$ ipython --no-banner

In [1]: import numpy as np

In [2]: np.set_printoptions(precision=3, suppress=True, linewidth=120)

In [3]: J = np.loadtxt("m.csv", delimiter=",")

In [4]: J
Out[4]: 
array([[ 2.,  2., -3., -2.,  2.,  0.],
       [ 0.,  0.,  2.,  0., -3., -1.],
       [ 3.,  3.,  5.,  3., -1.,  0.],
       [-1., -3., -2.,  9.,  1.,  1.],
       [ 3.,  2.,  0.,  1.,  3., -1.],
       [ 1., -3.,  0.,  1., -2.,  2.]])

In [5]: np.allclose(J @ J.T, J.T @ J)
Out[5]: False

In [6]: (J + J.T) / 2
Out[6]: 
array([[ 2. ,  1. ,  0. , -1.5,  2.5,  0.5],
       [ 1. ,  0. ,  2.5, -1.5, -0.5, -2. ],
       [ 0. ,  2.5,  5. ,  0.5, -0.5,  0. ],
       [-1.5, -1.5,  0.5,  9. ,  1. ,  1. ],
       [ 2.5, -0.5, -0.5,  1. ,  3. , -1.5],
       [ 0.5, -2. ,  0. ,  1. , -1.5,  2. ]])

In [7]: (J - J.T) / 2
Out[7]: 
array([[ 0. ,  1. , -3. , -0.5, -0.5, -0.5],
       [-1. ,  0. , -0.5,  1.5, -2.5,  1. ],
       [ 3. ,  0.5,  0. ,  2.5, -0.5,  0. ],
       [ 0.5, -1.5, -2.5,  0. ,  0. ,  0. ],
       [ 0.5,  2.5,  0.5,  0. ,  0. ,  0.5],
       [ 0.5, -1. ,  0. ,  0. , -0.5,  0. ]])

In [8]: np.linalg.matrix_power(J, 2)
Out[8]: 
array([[  3.,   5., -13., -29.,   5.,  -6.],
       [ -4.,   3.,  10.,   2.,  -9.,   1.],
       [ 15.,  10.,  16.,  35.,  -8.,   1.],
       [-13., -36., -31.,  79.,  19.,  13.],
       [ 13.,  12.,  -7.,   5.,  12.,  -6.],
       [ -3., -11., -11.,   7.,   2.,  10.]])

In [9]: G = J.T @ J

In [10]: np.diag(G)
Out[10]: array([24., 35., 42., 96., 28.,  7.])

In [11]: np.linalg.eigvalsh(G)[::-1]
Out[11]: array([106.213,  62.521,  48.236,  10.74 ,   2.685,   1.605])

In [12]: np.trace(G), (J ** 2).sum()
Out[12]: (np.float64(232.0), np.float64(232.0))

In [13]: np.linalg.matrix_rank(G)
Out[13]: np.int64(6)

In [14]: G
Out[14]: 
array([[ 24.,  19.,  11.,   0.,   7.,  -2.],
       [ 19.,  35.,  15., -23.,  10., -11.],
       [ 11.,  15.,  42.,   3., -19.,  -4.],
       [  0., -23.,   3.,  96.,   3.,  10.],
       [  7.,  10., -19.,   3.,  28.,  -3.],
       [ -2., -11.,  -4.,  10.,  -3.,   7.]])

In [15]: ev, V = np.linalg.eigh(G)

In [16]: vec = np.array([-9, 9, 3, -2, -3, 7])

In [17]: vec @ G @ vec
Out[17]: np.float64(2826.0)

In [18]: np.abs(G).sum(axis=1).max(), round(float(np.abs(ev).max()), 3)
Out[18]: (np.float64(135.0), 106.213)

In [19]: vec = np.array([0, 8, 1, 3, 7, 1])

In [20]: target = J @ vec

In [21]: target
Out[21]: array([ 21., -20.,  31.,   9.,  39., -33.])

In [22]: np.round(np.linalg.solve(J.T, J[2]), 3) + 0
Out[22]: array([0., 0., 1., 0., 0., 0.])

In [23]: np.round(np.linalg.solve(J, target), 3) + 0
Out[23]: array([0., 8., 1., 3., 7., 1.])

In [24]: data = np.load("sample6.npy")

In [25]: data
Out[25]: 
array([[-0.7, -0.5, -1.6,  1.9, -0.3, -0.9, -1. ,  0.5],
       [-0.6, -2.1, -0.3,  0.4, -2. , -1.1,  0.7, -0.9],
       [ 0.4,  1.4,  0.1,  1.4, -0.3, -1.8,  1.9, -1.7],
       [ 1.3, -0.4, -2.8,  0. , -0.3,  0.7,  0.2,  0.7],
       [-0.1,  0.6, -0.3, -0.2,  0.4,  0.3, -1.1, -0.4],
       [ 0.6, -0.2,  0.6, -0.6,  0.9, -0.2, -1.2,  0.9],
       [ 0.5, -1.4,  0.3, -0.6,  0.8, -0.3,  0.1, -0.4],
       [-0.1,  1.5, -0.5, -1.2, -2.1, -1.2,  0. , -0.6]])

In [26]: vec = np.array([-5, -9, 3, -7, -8, 3, -8, -7])

In [27]: target = data @ vec

In [28]: target
Out[28]: array([ -5.9,  31.6, -30.4, -13.3,   4.9,   0.3,   9.9,  11.3])

In [29]: np.round(np.linalg.solve(data.T, data[1]), 3) + 0
Out[29]: array([0., 1., 0., 0., 0., 0., 0., 0.])

In [30]: np.linalg.solve(data, -1 * target)
Out[30]: array([ 5.,  9., -3.,  7.,  8., -3.,  8.,  7.])

In [31]: round(float(np.abs(np.linalg.eigvals(data)).max()), 3)
Out[31]: 2.575

In [32]: round(np.linalg.det(data), 3)
Out[32]: np.float64(241.745)

In [33]: np.sort(np.abs(np.linalg.eigvals(data)))
Out[33]: array([1.074, 1.074, 2.315, 2.315, 2.428, 2.428, 2.575, 2.575])

In [34]: (data - data.T) / 2
Out[34]: 
array([[ 0.  ,  0.05, -1.  ,  0.3 , -0.1 , -0.75, -0.75,  0.3 ],
       [-0.05,  0.  , -0.85,  0.4 , -1.3 , -0.45,  1.05, -1.2 ],
       [ 1.  ,  0.85,  0.  ,  2.1 ,  0.  , -1.2 ,  0.8 , -0.6 ],
       [-0.3 , -0.4 , -2.1 ,  0.  , -0.05,  0.65,  0.4 ,  0.95],
       [ 0.1 ,  1.3 ,  0.  ,  0.05,  0.  , -0.3 , -0.95,  0.85],
       [ 0.75,  0.45,  1.2 , -0.65,  0.3 ,  0.  , -0.45,  1.05],
       [ 0.75, -1.05, -0.8 , -0.4 ,  0.95,  0.45,  0.  , -0.2 ],
       [-0.3 ,  1.2 ,  0.6 , -0.95, -0.85, -1.05,  0.2 ,  0.  ]])

In [35]: rng = np.random.default_rng(12)

In [36]: labels = rng.permutation(8)

In [37]: labels
Out[37]: array([1, 6, 3, 5, 2, 7, 4, 0])

In [38]: A2 = data[labels][:, labels]

In [39]: np.trace(A2)
Out[39]: np.float64(-3.0)

In [40]: A2
Out[40]: 
array([[-2.1,  0.7,  0.4, -1.1, -0.3, -0.9, -2. , -0.6],
       [-1.4,  0.1, -0.6, -0.3,  0.3, -0.4,  0.8,  0.5],
       [-0.4,  0.2,  0. ,  0.7, -2.8,  0.7, -0.3,  1.3],
       [-0.2, -1.2, -0.6, -0.2,  0.6,  0.9,  0.9,  0.6],
       [ 1.4,  1.9,  1.4, -1.8,  0.1, -1.7, -0.3,  0.4],
       [ 1.5,  0. , -1.2, -1.2, -0.5, -0.6, -2.1, -0.1],
       [ 0.6, -1.1, -0.2,  0.3, -0.3, -0.4,  0.4, -0.1],
       [-0.5, -1. ,  1.9, -0.9, -1.6,  0.5, -0.3, -0.7]])

In [41]: round(float(np.linalg.det(A2)), 3), round(float(np.linalg.det(data[labels])), 3)
Out[41]: (241.745, -241.745)

In [42]: O, r_ = np.linalg.qr(J)

In [43]: round(float(abs(r_[0, 0])), 3), np.round(np.linalg.norm(J[:, 0]), 3)
Out[43]: (4.899, np.float64(4.899))

In [44]: np.round(O.T @ O, 3) + 0
Out[44]: 
array([[1., 0., 0., 0., 0., 0.],
       [0., 1., 0., 0., 0., 0.],
       [0., 0., 1., 0., 0., 0.],
       [0., 0., 0., 1., 0., 0.],
       [0., 0., 0., 0., 1., 0.],
       [0., 0., 0., 0., 0., 1.]])

In [45]: round(float(np.trace(O @ O.T)), 3)
Out[45]: 6.0

In [46]: r0 = np.array([2, 0, 0, 0, 0, 2]) + 0.5

In [47]: feats = np.outer(r0, r0) / (r0 @ r0)

In [48]: feats
Out[48]: 
array([[0.463, 0.093, 0.093, 0.093, 0.093, 0.463],
       [0.093, 0.019, 0.019, 0.019, 0.019, 0.093],
       [0.093, 0.019, 0.019, 0.019, 0.019, 0.093],
       [0.093, 0.019, 0.019, 0.019, 0.019, 0.093],
       [0.093, 0.019, 0.019, 0.019, 0.019, 0.093],
       [0.463, 0.093, 0.093, 0.093, 0.093, 0.463]])

In [49]: # column 2 repeats column 1

In [50]: U, sig, Vh = np.linalg.svd(feats)

In [51]: sig.round(3) + 0
Out[51]: array([1., 0., 0., 0., 0., 0.])

In [52]: np.argmax(sig[:-1] / (sig[1:] + 1e-6)) + 1
Out[52]: np.int64(1)

In [53]: A2 = U[:, :1] @ np.diag(sig[:1]) @ Vh[:1]

In [54]: np.round(np.linalg.norm(feats - A2, 2), 3), np.round(sig[1], 3)
Out[54]: (np.float64(0.0), np.float64(0.0))

In [55]: round(float(np.linalg.norm(feats - A2) / np.linalg.norm(feats)), 3)
Out[55]: 0.0

In [56]: A2
Out[56]: 
array([[0.463, 0.093, 0.093, 0.093, 0.093, 0.463],
       [0.093, 0.019, 0.019, 0.019, 0.019, 0.093],
       [0.093, 0.019, 0.019, 0.019, 0.019, 0.093],
       [0.093, 0.019, 0.019, 0.019, 0.019, 0.093],
       [0.093, 0.019, 0.019, 0.019, 0.019, 0.093],
       [0.463, 0.093, 0.093, 0.093, 0.093, 0.463]])

In [57]: np.linalg.matrix_rank(feats, rtol=0.05)
Out[57]: np.int64(1)

In [58]: U, sig, Vh = np.linalg.svd(A2)

In [59]: V = Vh[:(sig > 1e-8).sum()]

In [60]: vec = A2[3] + 5 * A2[4] + rng.integers(2) * np.eye(6)[0]

In [61]: vec
Out[61]: array([0.556, 0.111, 0.111, 0.111, 0.111, 0.556])

In [62]: np.allclose(V.T @ V @ vec, vec)
Out[62]: True

In [63]: np.round(np.linalg.norm(vec - V.T @ V @ vec), 3)
Out[63]: np.float64(0.0)

In [64]: np.diag(V.T @ V)
Out[64]: array([0.463, 0.019, 0.019, 0.019, 0.019, 0.463])

In [65]: K = np.loadtxt("test1.csv", delimiter=",")

In [66]: K
Out[66]: 
array([[-0.322, -0.561, -0.385, -0.505,  0.423],
       [ 0.322,  0.084,  0.329,  0.176,  0.866],
       [ 0.611,  0.178, -0.769,  0.034,  0.041],
       [ 0.29 ,  0.353,  0.27 , -0.844, -0.073],
       [-0.579,  0.723, -0.28 , -0.008,  0.253]])

In [67]: (K - K.T) / 2
Out[67]: 
array([[ 0.   , -0.441, -0.498, -0.397,  0.501],
       [ 0.441,  0.   ,  0.076, -0.088,  0.072],
       [ 0.498, -0.076,  0.   , -0.118,  0.16 ],
       [ 0.397,  0.088,  0.118,  0.   , -0.032],
       [-0.501, -0.072, -0.16 ,  0.032,  0.   ]])

In [68]: round(float(np.trace(K)), 3)
Out[68]: -1.598

In [69]: (K + K.T) / 2
Out[69]: 
array([[-0.322, -0.119,  0.113, -0.107, -0.078],
       [-0.119,  0.084,  0.253,  0.265,  0.794],
       [ 0.113,  0.253, -0.769,  0.152, -0.12 ],
       [-0.107,  0.265,  0.152, -0.844, -0.04 ],
       [-0.078,  0.794, -0.12 , -0.04 ,  0.253]])

In [70]: np.round(np.linalg.det(K), 3)
Out[70]: np.float64(1.0)

In [71]: A2 = J / np.linalg.norm(J, axis=1, keepdims=True)

In [72]: G = A2 @ A2.T

In [73]: G[4]
Out[73]: array([ 0.572, -0.436,  0.421,  0.041,  1.   , -0.468])

In [74]: (np.abs(G) > 0.9).astype(int)
Out[74]: 
array([[1, 0, 0, 0, 0, 0],
       [0, 1, 0, 0, 0, 0],
       [0, 0, 1, 0, 0, 0],
       [0, 0, 0, 1, 0, 0],
       [0, 0, 0, 0, 1, 0],
       [0, 0, 0, 0, 0, 1]])

In [75]: (G - 2 * np.eye(6)).round(6).argmax(axis=1)
Out[75]: array([4, 2, 1, 5, 0, 3])

In [76]: vec = np.array([0, -2, 0, -2, 2])

In [77]: np.round(K.T @ (K @ vec), 3) + 0
Out[77]: array([ 0., -2.,  0., -2.,  2.])

In [78]: np.linalg.inv(K)
Out[78]: 
array([[-0.322,  0.322,  0.611,  0.29 , -0.579],
       [-0.561,  0.084,  0.178,  0.353,  0.723],
       [-0.385,  0.329, -0.769,  0.27 , -0.28 ],
       [-0.505,  0.176,  0.034, -0.844, -0.008],
       [ 0.423,  0.866,  0.041, -0.073,  0.253]])

In [79]: np.sort(np.abs(np.degrees(np.angle(np.linalg.eigvals(K)))))
Out[79]: array([  0.   , 107.439, 107.439, 178.174, 178.174])

In [80]: np.abs(np.linalg.eigvals(K))
Out[80]: array([1., 1., 1., 1., 1.])

In [81]: round(float(np.linalg.norm(vec)), 3), round(np.linalg.norm(K @ vec), 3)
Out[81]: (3.464, np.float64(3.464))

In [82]: [p for p in range(1, 25) if np.allclose(np.linalg.matrix_power(K, p), np.eye(5))]
Out[82]: []

In [83]: F = np.loadtxt("x.csv", delimiter=",")

In [84]: F
Out[84]: 
array([[ 0.406,  1.779, -5.025,  0.348,  2.549],
       [-1.178,  0.448,  4.372,  0.539,  1.206],
       [-1.759, -0.499,  5.267,  6.44 ,  1.025]])

In [85]: theta = np.radians(60)

In [86]: r_ = np.eye(5)

In [87]: r_[4, 4] = r_[0, 0] = np.cos(theta)

In [88]: r_[4, 0], r_[0, 4] = -np.sin(theta), np.sin(theta)

In [89]: r_
Out[89]: 
array([[ 0.5  ,  0.   ,  0.   ,  0.   ,  0.866],
       [ 0.   ,  1.   ,  0.   ,  0.   ,  0.   ],
       [ 0.   ,  0.   ,  1.   ,  0.   ,  0.   ],
       [ 0.   ,  0.   ,  0.   ,  1.   ,  0.   ],
       [-0.866,  0.   ,  0.   ,  0.   ,  0.5  ]])

In [90]: A2 = F @ r_.T

In [91]: A2
Out[91]: 
array([[ 2.41 ,  1.779, -5.025,  0.348,  0.923],
       [ 0.455,  0.448,  4.372,  0.539,  1.623],
       [ 0.008, -0.499,  5.267,  6.44 ,  2.036]])

In [92]: np.allclose(F @ F.T, A2 @ A2.T)
Out[92]: True

In [93]: np.allclose(np.linalg.norm(F, axis=1), np.linalg.norm(A2, axis=1))
Out[93]: True
